>>> import numpy as np
>>> import numpy.linalg as la
>>> np.set_printoptions(precision=3, suppress=True, linewidth=140, floatmode="fixed")
>>> X = np.loadtxt("arr.csv", delimiter=",")
>>> X
array([[-4.000,  1.000, -2.000,  0.000,  4.000,  1.000,  1.000, -1.000,  2.000,  0.000],
       [ 1.000,  4.000,  1.000,  1.000, -2.000,  1.000,  0.000,  0.000,  1.000,  4.000],
       [-2.000,  1.000,  2.000,  1.000, -3.000,  0.000, -3.000,  1.000, -2.000,  3.000],
       [ 0.000,  1.000,  1.000, -2.000, -3.000,  0.000,  0.000,  0.000, -1.000, -1.000],
       [ 4.000, -2.000, -3.000, -3.000, -4.000, -1.000, -2.000,  1.000, -2.000,  3.000],
       [ 1.000,  1.000,  0.000,  0.000, -1.000, -2.000,  1.000, -2.000, -1.000,  3.000],
       [ 1.000,  0.000, -3.000,  0.000, -2.000,  1.000, -2.000,  3.000, -4.000,  3.000],
       [-1.000,  0.000,  1.000,  0.000,  1.000, -2.000,  3.000,  2.000,  1.000,  0.000],
       [ 2.000,  1.000, -2.000, -1.000, -2.000, -1.000, -4.000,  1.000,  4.000, -1.000],
       [ 0.000,  4.000,  3.000, -1.000,  3.000,  3.000,  3.000,  0.000, -1.000,  0.000]])
>>> # equal to its transpose
>>> round(la.eigvalsh(X).min(), 3)
np.float64(-12.99)
>>> np.all(la.eigvalsh(X) > 0)
np.False_
>>> out = X / la.norm(X, axis=1, keepdims=True)
>>> G = out @ out.T
>>> round(float(np.degrees(np.arccos(np.clip(G[5, 0], -1, 1)))), 3)
104.9
>>> (G - 2 * np.eye(10)).round(6).argmax(axis=1)
array([9, 5, 6, 4, 6, 1, 4, 9, 4, 1])
>>> G[5].round(3) + 0
array([-0.257,  0.533,  0.263,  0.103,  0.374,  1.000,  0.176,  0.000, -0.183, -0.029])
>>> x0 = np.array([-1, 2, 2, 3, 2, -2, 0, -3, 2, -1])
>>> target = X @ x0
>>> target
array([ 15.000,   4.000,  -5.000,  -9.000, -39.000,   4.000, -33.000,   5.000,  -3.000,   9.000])
>>> np.round(la.solve(X, X[:, 9]), 3) + 0
array([0.000, 0.000, 0.000, 0.000, 0.000, 0.000, 0.000, 0.000, 0.000, 1.000])
>>> np.round(la.solve(X, target), 3) + 0
array([-1.000,  2.000,  2.000,  3.000,  2.000, -2.000,  0.000, -3.000,  2.000, -1.000])
>>> np.round(la.solve(X, target + X[:, 8]), 3) + 0
array([-1.000,  2.000,  2.000,  3.000,  2.000, -2.000,  0.000, -3.000,  3.000, -1.000])
>>> np.round(la.solve(X.T, X[5]), 3) + 0
array([0.000, 0.000, 0.000, 0.000, 0.000, 1.000, 0.000, 0.000, 0.000, 0.000])
>>> ev, evecs = la.eigvalsh(X)
Traceback (most recent call last):
  File "<python-input-20>", line 1, in <module>
    ev, evecs = la.eigvalsh(X)
    ^^^^^^^^^
ValueError: too many values to unpack (expected 2)
>>> ev, evecs = la.eigh(X)
>>> (ev > 1e-8).sum(), (ev < -1e-8).sum()
(np.int64(5), np.int64(5))
>>> la.eigvalsh(X + 3 * np.eye(10))
array([-9.990, -3.008, -2.095, -0.164,  1.564,  4.679,  6.842,  8.472,  9.769, 11.932])
>>> ev
array([-12.990,  -6.008,  -5.095,  -3.164,  -1.436,   1.679,   3.842,   5.472,   6.769,   8.932])
>>> np.round(evecs.T @ evecs, 3) + 0
array([[1.000, 0.000, 0.000, 0.000, 0.000, 0.000, 0.000, 0.000, 0.000, 0.000],
       [0.000, 1.000, 0.000, 0.000, 0.000, 0.000, 0.000, 0.000, 0.000, 0.000],
       [0.000, 0.000, 1.000, 0.000, 0.000, 0.000, 0.000, 0.000, 0.000, 0.000],
       [0.000, 0.000, 0.000, 1.000, 0.000, 0.000, 0.000, 0.000, 0.000, 0.000],
       [0.000, 0.000, 0.000, 0.000, 1.000, 0.000, 0.000, 0.000, 0.000, 0.000],
       [0.000, 0.000, 0.000, 0.000, 0.000, 1.000, 0.000, 0.000, 0.000, 0.000],
       [0.000, 0.000, 0.000, 0.000, 0.000, 0.000, 1.000, 0.000, 0.000, 0.000],
       [0.000, 0.000, 0.000, 0.000, 0.000, 0.000, 0.000, 1.000, 0.000, 0.000],
       [0.000, 0.000, 0.000, 0.000, 0.000, 0.000, 0.000, 0.000, 1.000, 0.000],
       [0.000, 0.000, 0.000, 0.000, 0.000, 0.000, 0.000, 0.000, 0.000, 1.000]])
>>> np.abs(evecs[:, -1]).round(6).argmax()
np.int64(9)
>>> np.abs(evecs[:, -1])
array([0.077, 0.515, 0.400, 0.096, 0.085, 0.246, 0.220, 0.023, 0.405, 0.528])
